In [1]: import numpy as np

In [2]: np.set_printoptions(precision=2, suppress=True, linewidth=120)

In [3]: Z = np.array([[-1, 2, 1, -2, -2], [3, -2, 2, 1, 3]])

In [4]: data = np.repeat(Z, 14 // 2, axis=0)

In [5]: rng = np.random.default_rng(1763)

In [6]: data = data + 0.02 * rng.normal(size=data.shape)

In [7]: data
Out[7]: 
array([[-1.01,  2.05,  1.  , -1.98, -1.96],
       [-1.  ,  2.02,  1.02, -2.03, -2.04],
       [-0.99,  1.99,  1.02, -1.96, -1.97],
       [-1.03,  1.98,  0.99, -1.99, -1.99],
       [-1.  ,  1.99,  0.99, -2.  , -1.99],
       [-1.  ,  2.02,  1.  , -2.  , -1.99],
       [-1.03,  2.02,  0.97, -1.99, -1.97],
       [ 3.  , -2.03,  1.96,  0.99,  2.98],
       [ 3.  , -2.  ,  2.04,  1.01,  3.01],
       [ 2.99, -1.99,  2.02,  1.04,  3.03],
       [ 3.01, -1.98,  2.02,  1.01,  3.03],
       [ 2.98, -2.02,  2.  ,  0.98,  3.  ],
       [ 3.03, -2.05,  2.  ,  0.99,  3.  ],
       [ 3.04, -1.98,  1.99,  1.05,  3.  ]])

In [8]: Xs = (data - data.mean(axis=0)) / data.std(axis=0)

In [9]: np.argwhere(np.abs(Xs) > 2)
Out[9]: array([], shape=(0, 2), dtype=int64)

In [10]: Xs.std(axis=0)
Out[10]: array([1., 1., 1., 1., 1.])

In [11]: beta = np.linalg.lstsq(np.delete(Xs, 1, axis=1), Xs[:, 1])[0]

In [12]: np.abs(beta).argmax()
Out[12]: np.int64(0)

In [13]: round(float(1 - np.var(Xs[:, 1] - np.delete(Xs, 1, axis=1) @ beta)), 2)
Out[13]: 1.0

In [14]: m1 = np.loadtxt("a.csv", delimiter=",")

In [15]: print(m1)
[[0.57 0.29 0.14]
 [0.33 0.5  0.17]
 [0.25 0.25 0.5 ]]

In [16]: O, evecs = np.linalg.qr(m1[:, :2])[0], np.linalg.qr(m1[:, 2:])[0]

In [17]: s = np.linalg.svd(O.T @ evecs, compute_uv=False)

In [18]: (s > 0.9).sum()
Out[18]: np.int64(0)

In [19]: np.degrees(np.arccos(s.clip(0, 1)))
Out[19]: array([42.96])

In [20]: s
Out[20]: array([0.73])

In [21]: round(float(np.linalg.norm(O @ O.T - evecs @ evecs.T, 2)), 2)
Out[21]: 1.0

In [22]: print(m1 @ np.ones(3))
[1. 1. 1.]

In [23]: np.linalg.matrix_power(m1, 100)
Out[23]: 
array([[0.41, 0.36, 0.24],
       [0.41, 0.36, 0.24],
       [0.41, 0.36, 0.24]])

In [24]: pr = np.eye(3)[0]

In [25]: for _ in range(5):
    ...:     pr = pr @ m1
    ...:     print(pr.round(2))
    ...: 
[0.57 0.29 0.14]
[0.46 0.35 0.2 ]
[0.42 0.35 0.22]
[0.41 0.36 0.23]
[0.41 0.36 0.23]

In [26]: print(np.round(np.linalg.norm(data, 2) / np.linalg.norm(data), 2))
0.92

In [27]: round(np.log10(np.linalg.cond(data)))
Out[27]: 3

In [28]: np.linalg.matrix_rank(data, rtol=0.1)
Out[28]: np.int64(2)

In [29]: np.linalg.cond(data) > 100
Out[29]: np.True_

In [30]: np.abs(np.linalg.svd(data)[2][-1])
Out[30]: array([0.31, 0.29, 0.54, 0.57, 0.44])

In [31]: other = m1 / np.sqrt((m1 ** 2).mean(axis=1, keepdims=True))

In [32]: np.linalg.matrix_rank(m1 - m1.mean(axis=1, keepdims=True))
Out[32]: np.int64(2)

In [33]: np.linalg.matrix_rank(other) == np.linalg.matrix_rank(m1)
Out[33]: np.True_

In [34]: m1.mean(axis=0)
Out[34]: array([0.38, 0.35, 0.27])

In [35]: print(m1.sum(axis=0))
[1.15 1.04 0.81]

In [36]: m1 - m1[0]
Out[36]: 
array([[ 0.  ,  0.  ,  0.  ],
       [-0.24,  0.21,  0.03],
       [-0.32, -0.04,  0.36]])

In [37]: np.round(np.linalg.norm(m1), 2)
Out[37]: np.float64(1.09)

In [38]: mat = np.loadtxt("layer0.csv", delimiter=",")

In [39]: mat
Out[39]: 
array([[ 0.38, -0.4 , -0.7 , -0.33, -0.26, -0.18],
       [-0.4 ,  0.74, -0.45, -0.21, -0.17, -0.12],
       [-0.7 , -0.45,  0.22, -0.37, -0.29, -0.21],
       [-0.33, -0.21, -0.37,  0.83, -0.14, -0.1 ],
       [-0.26, -0.17, -0.29, -0.14,  0.89, -0.08],
       [-0.18, -0.12, -0.21, -0.1 , -0.08,  0.95]])

In [40]: O, Rm = np.linalg.qr(mat)

In [41]: np.abs(np.diag(Rm))
Out[41]: array([1., 1., 1., 1., 1., 1.])

In [42]: print(np.round(O.T @ O, 2) + 0)
[[1. 0. 0. 0. 0. 0.]
 [0. 1. 0. 0. 0. 0.]
 [0. 0. 1. 0. 0. 0.]
 [0. 0. 0. 1. 0. 0.]
 [0. 0. 0. 0. 1. 0.]
 [0. 0. 0. 0. 0. 1.]]

In [43]: O.shape, Rm.shape
Out[43]: ((6, 6), (6, 6))
